>>> import numpy as np
>>> import numpy.linalg as la
>>> np.set_printoptions(precision=2, suppress=True, linewidth=160)
>>> M = np.load("mat.npy")
>>> M
array([[-3.,  1.,  0.,  0.],
       [ 0., -3.,  1.,  0.],
       [ 0.,  0., -3.,  1.],
       [ 0.,  0.,  0., -3.]])
>>> # triangular, det is the product of the diagonal
>>> w, vecs = la.eig(M)
>>> w
array([-3., -3., -3., -3.])
>>> round(float(la.det(2 * M)), 2), round(float(la.det(M)), 2)
(1296.0, 81.0)
>>> round(float(la.det(M[::-1])), 2)
81.0
>>> np.einsum("ij,ji->", M, M)
np.float64(36.0)
>>> la.eigvals(M)
array([-3., -3., -3., -3.])
>>> np.poly(M)
array([  1.,  12.,  54., 108.,  81.])
>>> r0 = np.array([7, 7])
>>> np.polyval(r0, M[0])
array([-14.,  14.,   7.,   7.])
>>> np.convolve(M[0], r0)
array([-21., -14.,   7.,   0.,   0.])
>>> np.array([np.convolve(row, r0, "same") for row in M])
array([[-21., -14.,   7.,   0.],
       [  0., -21., -14.,   7.],
       [  0.,   0., -21., -14.],
       [  0.,   0.,   0., -21.]])
>>> np.allclose(M @ M.T, M.T @ M)
False
>>> np.sort(np.abs(la.eigvals(M)))
array([3., 3., 3., 3.])
>>> (M + M.T) / 2
array([[-3. ,  0.5,  0. ,  0. ],
       [ 0.5, -3. ,  0.5,  0. ],
       [ 0. ,  0.5, -3. ,  0.5],
       [ 0. ,  0. ,  0.5, -3. ]])
>>> np.round(np.abs(la.eigvals(M)).max(), 2)
np.float64(3.0)
>>> M @ M
array([[ 9., -6.,  1.,  0.],
       [ 0.,  9., -6.,  1.],
       [ 0.,  0.,  9., -6.],
       [ 0.,  0.,  0.,  9.]])
>>> np.round(la.det(M), 2)
np.float64(81.0)
>>> np.trace(M)
np.float64(-12.0)
>>> x0 = np.array([1, -1, -1, 3])
>>> y = M @ x0
>>> b, lr = np.zeros(4), 1 / la.norm(M, 2) ** 2
>>> for i in range(200):
...     b -= lr * M.T @ (M @ b - y)
...     if i % 50 == 0: print(i, round(la.norm(M @ b - y), 2))
... 
0 2.71
50 0.0
100 0.0
150 0.0
>>> b
array([ 1., -1., -1.,  3.])
>>> round(la.cond(M), 2)
np.float64(1.72)
>>> O, _ = la.qr(np.array([[1.0, -0.3, 0.9, -0.1],
...     [0.1, 0.5, 0.1, 0.4],
...     [-1.1, -1.1, -1.4, 0.5],
...     [0.7, 1.3, -0.5, 1.6]]))
>>> X = -3 * O
>>> X
array([[ 1.82, -2.13,  0.78,  0.74],
       [ 0.18,  0.93, -0.56,  2.79],
       [-2.  , -0.73,  1.96,  0.77],
       [ 1.28,  1.76,  2.06, -0.25]])
>>> cov = X.T @ X
>>> round(np.trace(cov), 2), np.round((X ** 2).sum(), 2)
(np.float64(36.0), np.float64(36.0))
>>> np.allclose(cov, cov.T)
True
>>> P = np.triu(np.array([[-4, -3, 2, 1], [1, -5, 4, 5], [-4, -4, 4, -4], [-1, -5, -2, 3]]), 1) + np.eye(4)
>>> M2 = P @ X @ la.inv(P)
>>> round(float(np.trace(M2)), 2), np.round(np.trace(X), 2)
(4.46, np.float64(4.46))
>>> P = np.triu(np.array([[-3, -5, -2, -4], [-7, -4, -6, 0], [-3, -9, -9, -5], [-8, -1, 5, 4]]), 1) + np.eye(4)
>>> M2 = P @ M @ la.inv(P)
>>> round(la.det(M2), 2)
np.float64(81.0)
>>> np.trace(M2), np.trace(M)
(np.float64(-12.0), np.float64(-12.0))
>>> np.poly(M2)
array([  1.,  12.,  54., 108.,  81.])
